$ ipython --no-banner

In [1]: import numpy as np

In [2]: from numpy import linalg as LA

In [3]: np.set_printoptions(precision=1, suppress=True, linewidth=200)

In [4]: rnd = lambda a: np.round(a, 1) + 0

In [5]: K = np.load("x.npy")

In [6]: print(K)
[[-0.6 -0.8  0.9  0.6 -0.6  1. ]
 [ 0.   0.9  0.2 -1.1 -0.1 -0.1]
 [-0.4  0.9 -0.8 -0.1  0.   0.3]
 [-0.2 -1.5  1.9  0.1 -0.3  0.7]
 [ 1.9  0.9  2.7 -2.6  0.5 -1. ]
 [ 0.8  0.8  0.1 -0.4  0.1  0.2]
 [ 1.   0.9 -1.4  1.1  0.9 -1.9]
 [ 0.2 -0.7 -2.   0.9 -1.3  2.1]
 [-0.2  0.6  0.5 -0.2 -0.2  0.3]
 [ 3.  -1.1  1.7 -0.4  0.4 -0.5]
 [ 0.5 -0.8 -0.5  0.3 -0.2  0.4]
 [ 0.9 -0.7 -1.7  0.  -1.2  2.6]
 [ 1.3  0.   0.8  0.1 -1.5  3.1]
 [ 0.2  1.5 -0.6 -0.2 -0.2 -0.2]
 [-2.1  0.   0.9  1.4 -0.5  1.6]
 [ 0.5 -0.4 -0.2  1.1  0.2 -0.6]]

In [7]: Xc = K - K.mean(axis=0)

In [8]: U, sv, VT = LA.svd(Xc, full_matrices=False)

In [9]: print(LA.matrix_rank(Xc))
6

In [10]: print(rnd(sv))
[6.7 5.2 4.2 3.6 1.7 0.5]

In [11]: print(np.abs(U[:, 0]).argmax())
4

In [12]: print(rnd(np.abs(VT[-1])))
[0.  0.  0.1 0.  0.9 0.4]

In [13]: print((np.sign(U[:, 0]) == np.sign(U[0, 0])).astype(int))
[1 0 1 0 0 0 0 1 0 0 1 1 1 0 1 0]

In [14]: arr = np.loadtxt("out19.csv", delimiter=",")

In [15]: print(arr)
[[ 0. -2.  0.  0.]
 [-2.  0.  0.  0.]
 [ 1.  0.  0.  0.]]

In [16]: print(LA.matrix_rank(arr, rtol=0.1))
2

In [17]: print(rnd(LA.norm(arr, 2) / LA.norm(arr)))
0.7

In [18]: data = np.load("layer9.npy")

In [19]: print(data)
[[-2 -2  3  1 -1 -1]
 [-3 -2  2  1 -3 -3]
 [-3  0  0 -2 -3 -2]]

In [20]: f, g = data[2], data[0]

In [21]: print(f @ g)
9

In [22]: p = (f @ g) / (f @ f) * f

In [23]: print(rnd((g - p) @ f))
0.0

In [24]: print(rnd(g - p))
[-1.  -2.   3.   1.7  0.  -0.3]

In [25]: print(LA.matrix_rank(np.outer(f, g)))
1

In [26]: print(rnd(LA.norm(f + g) ** 2 + LA.norm(f - g) ** 2))
92.0

In [27]: print(rnd(p))
[-1.   0.   0.  -0.7 -1.  -0.7]

In [28]: f = np.array([-1, 2, 0])

In [29]: print(np.polyval(f, data[2]))
[-15   0   0  -8 -15  -8]

In [30]: print(np.array([np.convolve(row, f, "same") for row in data]))
[[-2 -7  5  3 -1 -2]
 [-4 -6  3  5 -3 -6]
 [-6  0  2 -1 -4 -4]]

In [31]: out = np.array([[0, 1], [-1, 2], [2, 0], [0, -2], [1, -2], [-2, 2]])

In [32]: print(LA.matrix_rank(data @ out))
2

In [33]: print(LA.matrix_rank(np.vstack([data, out.T])))
5

In [34]: print(np.vstack([data, out.T]).shape)
(5, 6)

In [35]: print(out.T @ data.T)
[[ 9  9  1]
 [-8 -9  3]]

In [36]: print(data @ out)
[[ 9 -8]
 [ 9 -9]
 [ 1  3]]

In [37]: print(np.einsum("ik,kj->ji", data, out))
[[ 9  9  1]
 [-8 -9  3]]

In [38]: U, sv = LA.svd(data)
---------------------------------------------------------------------------
ValueError                                Traceback (most recent call last)
Cell In[38], line 1
----> 1 U, sv = LA.svd(data)

ValueError: too many values to unpack (expected 2)

In [39]: U, sv, VT = LA.svd(data, full_matrices=False)

In [40]: print((sv > 1e-8).sum())
3

In [41]: print(rnd(sv))
[8.1 3.8 1.2]

In [42]: print(rnd(np.sqrt((sv ** 2).sum())), rnd(LA.norm(data)))
9.1 9.1

In [43]: print(rnd(sv / sv[0]))
[1.  0.5 0.2]

In [44]: A = np.loadtxt("run6.csv", delimiter=",")

In [45]: print(rnd(A))
[[-0.7  0.2  0.7]
 [ 0.6 -0.3  0.7]
 [ 0.4  0.9  0.1]]

In [46]: # orthonormal columns

In [47]: print(rnd(LA.det(A[::-1])))
-1.0

In [48]: print(rnd(LA.eigvals(A).sum().real))
-0.9

In [49]: print(rnd(LA.eigvals(A)))
[ 1.+0.j  -1.+0.3j -1.-0.3j]

In [50]: out = np.array([[9, 6], [-1, -9], [4, -2]])

In [51]: print(LA.matrix_rank(np.vstack([A, out.T])))
3

In [52]: print(LA.matrix_rank(A @ out))
2

In [53]: print(rnd(A @ out))
[[-3.8 -7.5]
 [ 8.7  5.1]
 [ 2.8 -6.2]]

In [54]: print(rnd(np.einsum("ij,ij->i", A, A)))
[1. 1. 1.]

In [55]: print(rnd(np.einsum("ik,kj->ji", A, out)))
[[-3.8  8.7  2.8]
 [-7.5  5.1 -6.2]]

In [56]: cov = A.T @ A

In [57]: print((A @ A.T).shape)
(3, 3)

In [58]: print(rnd(LA.eigvalsh(cov)[::-1]))
[1. 1. 1.]

In [59]: print(np.allclose(cov, cov.T))
True

In [60]: print(rnd(LA.svd(A, compute_uv=False) ** 2))
[1. 1. 1.]
